In [1]: import numpy as np

In [2]: import numpy.linalg as la

In [3]: np.set_printoptions(precision=4, suppress=True, linewidth=160, sign=" ")

In [4]: def rnd(a):
   ...:     return np.round(a, 4) + 0
   ...: 

In [5]: mat = np.array([[4, 0, 0], [6, 3, 0], [7, 5, 0]])

In [6]: rk = la.matrix_rank(mat)

In [7]: print(rk)
2

In [8]: N = la.svd(mat)[2][rk:].T

In [9]: print([int(la.matrix_rank(np.delete(mat, i, axis=0))) for i in range(3)])
[2, 2, 2]

In [10]: print([int(la.matrix_rank(mat[:, :j + 1])) for j in range(3)])
[1, 2, 2]

In [11]: print(N[:, 0] / N[np.abs(N[:, 0]).round(6).argmax(), 0])
[ 0.  0.  1.]

In [12]: print(np.allclose(mat @ N, 0))
True

In [13]: F = np.array([[0.9, 0.5, -1.0], [1.2, -1.3, 0.3], [-1.2, 0.2, 0.4]])

In [14]: F[:, 1] *= 3

In [15]: print(rnd(F))
[[ 0.9  1.5 -1. ]
 [ 1.2 -3.9  0.3]
 [-1.2  0.6  0.4]]

In [16]: print(la.norm(F, axis=1).argmax())
1

In [17]: print(rnd(la.norm(F, 2)))
4.3754

In [18]: print(rnd(la.norm(F[2] - F[0])))
2.6796

In [19]: print(rnd(la.norm(F, "nuc")))
6.4087

In [20]: print(rnd(la.norm(F, axis=0)))
[ 1.9209  4.2214  1.118 ]

In [21]: print(rnd(np.abs(la.svd(F)[2][-1])))
[ 0.4837  0.2255  0.8457]

In [22]: print(round(np.log10(la.cond(F))))
2

In [23]: vec = np.array([3, 2, -3])

In [24]: a = np.maximum(F @ vec, 0)

In [25]: print(rnd(np.tanh(F @ vec)))
[ 1.     -0.9999 -0.9985]

In [26]: print(np.maximum(F @ (3 * vec), 0))
[ 26.1   0.    0. ]

In [27]: print(rnd(np.maximum(F @ vec, 0) - np.maximum(-F @ vec, 0)))
[ 8.7 -5.1 -3.6]
